$ python3 -q
>>> import numpy as np
>>> np.set_printoptions(precision=3, suppress=True, linewidth=160)
>>> m1 = np.load("x.npy")
>>> m1
array([[ 1,  0,  1, -2,  3,  3, -2,  2, -2, -1,  0,  3,  3, -1],
       [-1,  2,  1, -2, -2,  3, -3,  1, -3,  1,  0,  1, -1,  2],
       [-2,  3, -2,  2,  1,  1,  2,  3,  1,  3,  2,  0,  1,  3],
       [ 2, -2,  0,  0,  5,  0,  1,  1,  1, -2,  0,  2,  4, -3]])
>>> [round(float(x), 3) for x in np.linalg.svd(m1, compute_uv=False)[:3]]
[10.375, 8.352, 7.524]
>>> rank = np.linalg.matrix_rank(m1)
>>> rank
np.int64(3)
>>> ns = np.linalg.svd(m1)[2][rank:].T
>>> np.allclose(m1 @ ns, 0)
True
>>> ns.shape
(14, 11)
>>> np.linalg.matrix_rank(m1.T @ m1), np.linalg.matrix_rank(m1 @ m1.T)
(np.int64(3), np.int64(3))
>>> vec = np.array([0, 0, 1, -1, -2, 1, 1, -2, 0, -2, 1, 0, -1, -2])
>>> h1 = np.maximum(m1 @ vec, 0)
>>> np.maximum(m1 @ vec, 0) - np.maximum(-m1 @ vec, 0)
array([ -5,   0, -20,  -5])
>>> np.flatnonzero(h1 > 1e-9)
array([], dtype=int64)
>>> M2 = m1 / np.sqrt((m1 ** 2).mean(axis=1, keepdims=True))
>>> np.linalg.matrix_rank(m1 - m1.mean(axis=1, keepdims=True))
np.int64(3)
>>> np.linalg.norm(M2, axis=1)
array([3.742, 3.742, 3.742, 3.742])
>>> left, sig, VT = np.linalg.svd(m1)
>>> np.argmax(sig[:-1] / (sig[1:] + 1e-6)) + 1
np.int64(3)
>>> M2 = left[:, :3] @ np.diag(sig[:3]) @ VT[:3]
>>> np.round(np.abs(m1 - M2).max(), 3)
np.float64(0.0)
>>> M2.round(3) + 0
array([[ 1.,  0.,  1., -2.,  3.,  3., -2.,  2., -2., -1.,  0.,  3.,  3., -1.],
       [-1.,  2.,  1., -2., -2.,  3., -3.,  1., -3.,  1.,  0.,  1., -1.,  2.],
       [-2.,  3., -2.,  2.,  1.,  1.,  2.,  3.,  1.,  3.,  2.,  0.,  1.,  3.],
       [ 2., -2.,  0.,  0.,  5.,  0.,  1.,  1.,  1., -2.,  0.,  2.,  4., -3.]])
>>> data = np.loadtxt("dump.csv", delimiter=",")
>>> data
array([[1.   , 0.7  , 0.49 , 0.343, 0.24 ],
       [0.7  , 1.   , 0.7  , 0.49 , 0.343],
       [0.49 , 0.7  , 1.   , 0.7  , 0.49 ],
       [0.343, 0.49 , 0.7  , 1.   , 0.7  ],
       [0.24 , 0.343, 0.49 , 0.7  , 1.   ]])
>>> w, vecs = np.linalg.eigh(data)
>>> vec = np.array([4, 1, 2, -8, -2])
>>> vecs * np.sqrt(w) @ vecs.T
array([[0.91 , 0.347, 0.186, 0.111, 0.071],
       [0.347, 0.853, 0.327, 0.179, 0.111],
       [0.186, 0.327, 0.847, 0.327, 0.186],
       [0.111, 0.179, 0.327, 0.853, 0.347],
       [0.071, 0.111, 0.186, 0.347, 0.91 ]])
>>> np.round(vec @ data @ vec / (vec @ vec), 3), round(float(w[0]), 3), round(float(w[-1]), 3)
(np.float64(0.745), 0.193, 3.103)
>>> vecs * np.maximum(w, 0) @ vecs.T
array([[1.   , 0.7  , 0.49 , 0.343, 0.24 ],
       [0.7  , 1.   , 0.7  , 0.49 , 0.343],
       [0.49 , 0.7  , 1.   , 0.7  , 0.49 ],
       [0.343, 0.49 , 0.7  , 1.   , 0.7  ],
       [0.24 , 0.343, 0.49 , 0.7  , 1.   ]])
>>> (np.sign(vecs[:, -1].round(6)) == np.sign(vecs[0, -1].round(6))).astype(int)
array([1, 1, 1, 1, 1])
>>> vecs * np.abs(w) @ vecs.T
array([[1.   , 0.7  , 0.49 , 0.343, 0.24 ],
       [0.7  , 1.   , 0.7  , 0.49 , 0.343],
       [0.49 , 0.7  , 1.   , 0.7  , 0.49 ],
       [0.343, 0.49 , 0.7  , 1.   , 0.7  ],
       [0.24 , 0.343, 0.49 , 0.7  , 1.   ]])
>>> np.linalg.eigvalsh(data[1:, 1:])
array([0.203, 0.318, 0.754, 2.725])
>>> vec @ data @ vec
np.float64(66.316)
